In [1]: import numpy as np

In [2]: from numpy import linalg as LA

In [3]: np.set_printoptions(suppress=True, linewidth=100)

In [4]: F = np.array([[3, -1, -1, 3], [-1, 3, -1, -1], [-1, -1, 3, -1], [3, -1, -1, 3]])

In [5]: # column 3 repeats column 0

In [6]: ev, vecs = LA.eigh(F)

In [7]: x = np.array([0, 0, 2, -2])

In [8]: (np.sign(vecs[:, -1].round(6)) == np.sign(vecs[0, -1].round(6))).astype(int)
Out[8]: array([1, 0, 0, 1])

In [9]: np.round(LA.eigvalsh(F[1:, 1:]), 4)
Out[9]: array([1., 4., 4.])

In [10]: th = np.radians(90)

In [11]: R = np.eye(4)

In [12]: R[3, 3] = R[1, 1] = np.cos(th)

In [13]: R[3, 1], R[1, 3] = -np.sin(th), np.sin(th)

In [14]: R.round(4) + 0
Out[14]: 
array([[ 1.,  0.,  0.,  0.],
       [ 0.,  0.,  0.,  1.],
       [ 0.,  0.,  1.,  0.],
       [ 0., -1.,  0.,  0.]])

In [15]: B = F @ R.T

In [16]: B.round(4)
Out[16]: 
array([[ 3.,  3., -1.,  1.],
       [-1., -1., -1., -3.],
       [-1., -1.,  3.,  1.],
       [ 3.,  3., -1.,  1.]])

In [17]: np.allclose(LA.norm(F, axis=1), LA.norm(B, axis=1))
Out[17]: True

In [18]: X = np.loadtxt("block14.csv", delimiter=",")

In [19]: X.round(4)
Out[19]: 
array([[0.6667, 0.    , 0.3333],
       [0.5   , 0.5   , 0.    ],
       [0.3333, 0.3333, 0.3333]])

In [20]: # rows sum to 1

In [21]: u = np.array([-1, 1])

In [22]: np.round(np.cross(X[1, :3], X[2, :3]), 4)
Out[22]: array([ 0.1667, -0.1667,  0.    ])

In [23]: np.polyval(u, X[1])
Out[23]: array([0.5, 0.5, 1. ])

In [24]: np.round(np.array([np.convolve(row, u, "same") for row in X]), 4)
Out[24]: 
array([[-0.6667,  0.6667, -0.3333],
       [-0.5   ,  0.    ,  0.5   ],
       [-0.3333,  0.    ,  0.    ]])

In [25]: np.round(np.correlate(X[1], X[2], "full"), 4)
Out[25]: array([0.1667, 0.3333, 0.3333, 0.1667, 0.    ])

In [26]: np.round(LA.det(2 * X), 4), round(LA.det(X), 4)
Out[26]: (np.float64(0.8889), np.float64(0.1111))

In [27]: round(np.einsum("ii->", X), 4)
Out[27]: np.float64(1.5)

In [28]: np.round(np.poly(X), 4)
Out[28]: array([ 1.    , -1.5   ,  0.6111, -0.1111])

In [29]: B = LA.inv(X)

In [30]: np.round(LA.slogdet(X)[0], 4)
Out[30]: np.float64(1.0)

In [31]: round(LA.cond(X), 4)
Out[31]: np.float64(4.5261)

In [32]: np.allclose(B, X.T)
Out[32]: False

In [33]: np.round(X @ B, 4) + 0
Out[33]: 
array([[1., 0., 0.],
       [0., 1., 0.],
       [0., 0., 1.]])

In [34]: B = X / LA.norm(X, axis=1, keepdims=True)

In [35]: cov = B @ B.T

In [36]: (cov - 2 * np.eye(3)).round(6).argmax(axis=1)
Out[36]: array([2, 2, 1])

In [37]: round(float(np.degrees(np.arccos(np.clip(cov[2, 1], -1, 1)))), 4)
Out[37]: 35.2644

In [38]: feats = np.loadtxt("out3.csv", delimiter=",")

In [39]: feats
Out[39]: 
array([[2., 1., 0., 0.],
       [0., 2., 1., 0.],
       [0., 0., 2., 1.],
       [0., 0., 0., 2.]])

In [40]: round(LA.eigvals(feats).sum().real, 4)
Out[40]: np.float64(8.0)

In [41]: np.kron(np.eye(2, dtype=int), feats)
Out[41]: 
array([[2., 1., 0., 0., 0., 0., 0., 0.],
       [0., 2., 1., 0., 0., 0., 0., 0.],
       [0., 0., 2., 1., 0., 0., 0., 0.],
       [0., 0., 0., 2., 0., 0., 0., 0.],
       [0., 0., 0., 0., 2., 1., 0., 0.],
       [0., 0., 0., 0., 0., 2., 1., 0.],
       [0., 0., 0., 0., 0., 0., 2., 1.],
       [0., 0., 0., 0., 0., 0., 0., 2.]])

In [42]: ev, vecs = LA.eig(feats)

In [43]: np.round(np.sort(LA.eigvals(feats.T)), 4)
Out[43]: array([2., 2., 2., 2.])

In [44]: np.round(np.sort(LA.eigvals(feats @ feats)), 4)
Out[44]: array([4., 4., 4., 4.])

In [45]: feats @ vecs[:, 0] - ev[0] * vecs[:, 0]
Out[45]: array([0., 0., 0., 0.])

In [46]: u = np.array([7, 1, 2])

In [47]: np.convolve(feats[0], u)
Out[47]: array([14.,  9.,  5.,  2.,  0.,  0.])

In [48]: np.correlate(feats[0], feats[2], "full")
Out[48]: array([2., 5., 2., 0., 0., 0., 0.])

In [49]: np.array([np.convolve(row, u, "same") for row in feats])
Out[49]: 
array([[ 9.,  5.,  2.,  0.],
       [14.,  9.,  5.,  2.],
       [ 0., 14.,  9.,  5.],
       [ 0.,  0., 14.,  2.]])

In [50]: mat = np.load("case8.npy")

In [51]: mat
Out[51]: 
array([[ 3,  1,  1, -3],
       [ 1,  9, -8,  6],
       [-2, -8, -6,  5],
       [ 9,  1,  2, 13]])

In [52]: th = np.radians(72)

In [53]: R = np.eye(4)

In [54]: R[1, 1] = R[2, 2] = np.cos(th)

In [55]: R[1, 2], R[2, 1] = -np.sin(th), np.sin(th)

In [56]: R.round(4)
Out[56]: 
array([[ 1.    ,  0.    ,  0.    ,  0.    ],
       [ 0.    ,  0.309 , -0.9511,  0.    ],
       [ 0.    ,  0.9511,  0.309 ,  0.    ],
       [ 0.    ,  0.    ,  0.    ,  1.    ]])

In [57]: B = mat @ R.T

In [58]: np.allclose(mat @ mat.T, B @ B.T)
Out[58]: True

In [59]: B.round(4)
Out[59]: 
array([[ 3.    , -0.642 ,  1.2601, -3.    ],
       [ 1.    , 10.3896,  6.0874,  6.    ],
       [-2.    ,  3.2342, -9.4626,  5.    ],
       [ 9.    , -1.5931,  1.5691, 13.    ]])

In [60]: np.round(LA.svd(mat, compute_uv=False), 4), np.round(LA.svd(B, compute_uv=False), 4)
Out[60]: 
(array([17.6417, 11.9144, 11.1384,  2.9583]),
 array([17.6417, 11.9144, 11.1384,  2.9583]))

In [61]: round(LA.det(R), 4), round(float(np.trace(R)), 4)
Out[61]: (np.float64(1.0), 2.618)

In [62]: W0 = np.loadtxt("layer14.csv", delimiter=",")

In [63]: W0
Out[63]: 
array([[ 0.7,  0.1, -1.8],
       [-1.8, -0.5,  0.7]])

In [64]: T = np.stack([W0, -1 * W0, W0[::-1]])

In [65]: (T @ W0.T).shape
Out[65]: (3, 2, 2)

In [66]: np.round(LA.norm(T, axis=(1, 2)), 4)
Out[66]: array([2.7785, 2.7785, 2.7785])

In [67]: th = np.radians(45)

In [68]: R = np.eye(3)

In [69]: R[2, 2] = R[0, 0] = np.cos(th)

In [70]: R[2, 0], R[0, 2] = -np.sin(th), np.sin(th)

In [71]: R.round(4)
Out[71]: 
array([[ 0.7071,  0.    ,  0.7071],
       [ 0.    ,  1.    ,  0.    ],
       [-0.7071,  0.    ,  0.7071]])

In [72]: B = W0 @ R.T

In [73]: np.round(LA.svd(W0, compute_uv=False), 4), np.round(LA.svd(B, compute_uv=False), 4)
Out[73]: (array([2.5363, 1.1345]), array([2.5363, 1.1345]))

In [74]: np.round(np.abs(B - W0).max(axis=0), 4)
Out[74]: array([1.4778, 0.    , 1.0678])

In [75]: np.round(LA.det(R), 4), np.round(np.trace(R), 4)
Out[75]: (np.float64(1.0), np.float64(2.4142))

In [76]: round(LA.norm(W0) ** 2 / LA.norm(W0, 2) ** 2, 4)
Out[76]: np.float64(1.2001)

In [77]: np.round(LA.norm(W0, axis=1), 4)
Out[77]: array([1.9339, 1.995 ])

In [78]: W0[1] @ W0[0]
Out[78]: np.float64(-2.57)

In [79]: LA.norm(W0, axis=1).argmax()
Out[79]: np.int64(1)

In [80]: round(float(LA.norm(W0, 2)), 4)
Out[80]: 2.5363

In [81]: W0.shape
Out[81]: (2, 3)

In [82]: W0.mean(axis=0)
Out[82]: array([-0.55, -0.2 , -0.55])

In [83]: W0.sum(axis=0)
Out[83]: array([-1.1, -0.4, -1.1])

In [84]: np.zeros(2, 3)
---------------------------------------------------------------------------
TypeError                                 Traceback (most recent call last)
Cell In[84], line 1
----> 1 np.zeros(2, 3)

TypeError: Cannot interpret '3' as a data type

In [85]: np.abs(W0).max()
Out[85]: np.float64(1.8)

In [86]: np.count_nonzero(W0)
Out[86]: np.int64(6)

In [87]: round(LA.norm(W0), 4)
Out[87]: np.float64(2.7785)

In [88]: np.round(LA.svd(W0, compute_uv=False), 4)
Out[88]: array([2.5363, 1.1345])

In [89]: np.diff(W0, axis=0)
Out[89]: array([[-2.5, -0.6,  2.5]])

In [90]: x = np.array([8, 2, 9])

In [91]: LA.norm(W0 @ x) <= LA.norm(W0, 2) * LA.norm(x) + 1e-9
Out[91]: np.True_

In [92]: np.round(W0 @ x, 4)
Out[92]: array([-10.4,  -9.1])

In [93]: m1 = np.load("data.npy")

In [94]: m1
Out[94]: 
array([[ 3.248 , -3.0943, -2.2081],
       [-1.4383, -3.6957, -3.0451],
       [ 1.5818,  1.8793,  4.355 ],
       [-2.5109,  2.4266, -3.5787],
       [-4.9265,  0.8354, -0.1778],
       [-0.0513,  0.4145,  4.9825],
       [-3.0246,  2.895 ,  2.7333],
       [-3.3237,  3.7203,  0.3346],
       [ 2.9834, -3.9432,  0.7419],
       [-1.8004, -1.4892,  4.4205],
       [ 1.7117, -1.2765,  4.5211],
       [ 3.4626,  3.1866,  1.6899],
       [ 0.1407,  3.6291,  3.4366]])

In [95]: Ac = (m1 - m1.mean(axis=0)) / m1.std(axis=0)

In [96]: np.round(Ac.std(axis=0), 4)
Out[96]: array([1., 1., 1.])

In [97]: np.argwhere(np.abs(Ac) > 2)
Out[97]: array([], shape=(0, 2), dtype=int64)

In [98]: b = LA.lstsq(np.delete(Ac, 2, axis=1), Ac[:, 2])[0]

In [99]: b.round(4)
Out[99]: array([0.2913, 0.3277])

In [100]: D = LA.norm(m1[:, None] - m1[None], axis=-1)

In [101]: (D + 1e9 * np.eye(13)).round(6).argmin(axis=1)
Out[101]: array([8, 0, 5, 7, 7, 2, 7, 6, 0, 5, 5, 2, 2])

In [102]: D.shape
Out[102]: (13, 13)

In [103]: D[:5, :5].round(4)
Out[103]: 
array([[0.    , 4.7983, 8.4016, 8.0947, 9.2945],
       [4.7983, 0.    , 9.7449, 6.2384, 6.3969],
       [8.4016, 9.7449, 0.    , 8.9439, 7.9996],
       [8.0947, 6.2384, 8.9439, 0.    , 4.4647],
       [9.2945, 6.3969, 7.9996, 4.4647, 0.    ]])

In [104]: D[5].round(4)
Out[104]: 
array([8.6546, 9.1247, 2.2818, 9.1319, 7.1115, 0.    , 4.478 , 6.5757, 6.7957, 2.6456, 2.4861,
       5.5564, 3.5722])

In [105]: np.round(LA.norm(m1, axis=1), 4)
Out[105]: array([5., 5., 5., 5., 5., 5., 5., 5., 5., 5., 5., 5., 5.])

In [106]: F[3] @ F[0]
Out[106]: np.int64(20)

In [107]: np.round(LA.norm(F, "nuc"), 4)
Out[107]: np.float64(12.0)

In [108]: LA.norm(F, axis=1).argmax()
Out[108]: np.int64(0)

In [109]: np.round(LA.norm(F[3] - F[0]), 4)
Out[109]: np.float64(0.0)

In [110]: np.round(LA.norm(F, 2), 4)
Out[110]: np.float64(6.8284)

In [111]: P = m1 @ LA.solve(m1.T @ m1, m1.T)

In [112]: round(float(np.trace(P)), 4)
Out[112]: 3.0

In [113]: LA.matrix_rank(np.eye(13) - P)
Out[113]: np.int64(10)

In [114]: T = np.stack([m1, -2 * m1, m1[::-1]])

In [115]: np.round(LA.norm(T, axis=(1, 2)), 4)
Out[115]: array([18.0277, 36.0554, 18.0277])

In [116]: M = np.loadtxt("arr.csv", delimiter=",")

In [117]: M
Out[117]: 
array([[-0.9805,  0.6858,  0.7818],
       [-0.8005,  0.3799,  0.4621],
       [-0.8005,  0.3799,  0.4621],
       [-0.5005,  0.1974,  0.2449],
       [ 0.9425, -0.5649, -0.664 ],
       [ 0.3185, -0.1194, -0.1489],
       [ 0.9805, -0.6858, -0.7818],
       [ 0.6469, -0.2729, -0.3364],
       [-0.9843,  0.7064,  0.8005],
       [-0.3185,  0.1194,  0.1489],
       [-0.5784,  0.2355,  0.2913],
       [ 0.9626, -0.6169, -0.7163],
       [ 0.8005, -0.3799, -0.4621],
       [-0.8668,  0.4462,  0.537 ],
       [-0.2165,  0.0798,  0.0997],
       [ 0.5005, -0.1974, -0.2449]])

In [118]: # row 2 repeats row 1

In [119]: cent = M[[13, 14]].astype(float)

In [120]: for _ in range(7):
     ...:     z = LA.norm(M[:, None] - cent, axis=-1).argmin(axis=1)
     ...:     cent = np.array([M[z == j].mean(axis=0) for j in range(2)])
     ...: 

In [121]: z
Out[121]: array([0, 0, 0, 0, 1, 1, 1, 1, 0, 0, 0, 1, 1, 0, 0, 1])

In [122]: np.abs(cent[1] - cent[0]).argmax()
Out[122]: np.int64(0)

In [123]: cent.round(4)
Out[123]: 
array([[-0.6718,  0.3589,  0.4254],
       [ 0.736 , -0.4053, -0.4792]])

In [124]: B = cent / LA.norm(cent, axis=1, keepdims=True)

In [125]: cov = B @ B.T

In [126]: np.round(np.degrees(np.arccos(np.clip(cov[0, 1], -1, 1))), 4)
Out[126]: np.float64(179.1821)

In [127]: cov.round(4)
Out[127]: 
array([[ 1.    , -0.9999],
       [-0.9999,  1.    ]])

In [128]: (cov - 2 * np.eye(2)).round(6).argmax(axis=1)
Out[128]: array([1, 0])

In [129]: np.round(LA.norm(B, axis=1), 4)
Out[129]: array([1., 1.])

In [130]: rng = np.random.default_rng(123)

In [131]: z = rng.permutation(2)

In [132]: z
Out[132]: array([0, 1])

In [133]: B = cov[z][:, z]

In [134]: np.allclose(B, cov)
Out[134]: True

In [135]: np.round(np.diag(B), 4)
Out[135]: array([1., 1.])

In [136]: B.round(4)
Out[136]: 
array([[ 1.    , -0.9999],
       [-0.9999,  1.    ]])

In [137]: round(float(np.trace(B)), 4)
Out[137]: 2.0

In [138]: round(float(LA.det(B)), 4), round(LA.det(cov[z]), 4)
Out[138]: (0.0002, np.float64(0.0002))

In [139]: Q, vecs = LA.qr(M[:, :2])[0], LA.qr(M[:, 2:])[0]

In [140]: sigma = LA.svd(Q.T @ vecs, compute_uv=False)

In [141]: (sigma > 0.9).sum()
Out[141]: np.int64(1)

In [142]: sigma.round(4)
Out[142]: array([1.])

In [143]: np.round(np.degrees(np.arccos(sigma.clip(0, 1))), 4)
Out[143]: array([0.3127])

In [144]: K = np.load("run17.npy")

In [145]: K
Out[145]: 
array([[ 1.,  0.,  0.,  0.],
       [ 0.,  1.,  0.,  0.],
       [ 0.,  0.,  0.,  1.],
       [ 0.,  0., -1.,  0.]])

In [146]: np.round(LA.det(K), 4)
Out[146]: np.float64(1.0)
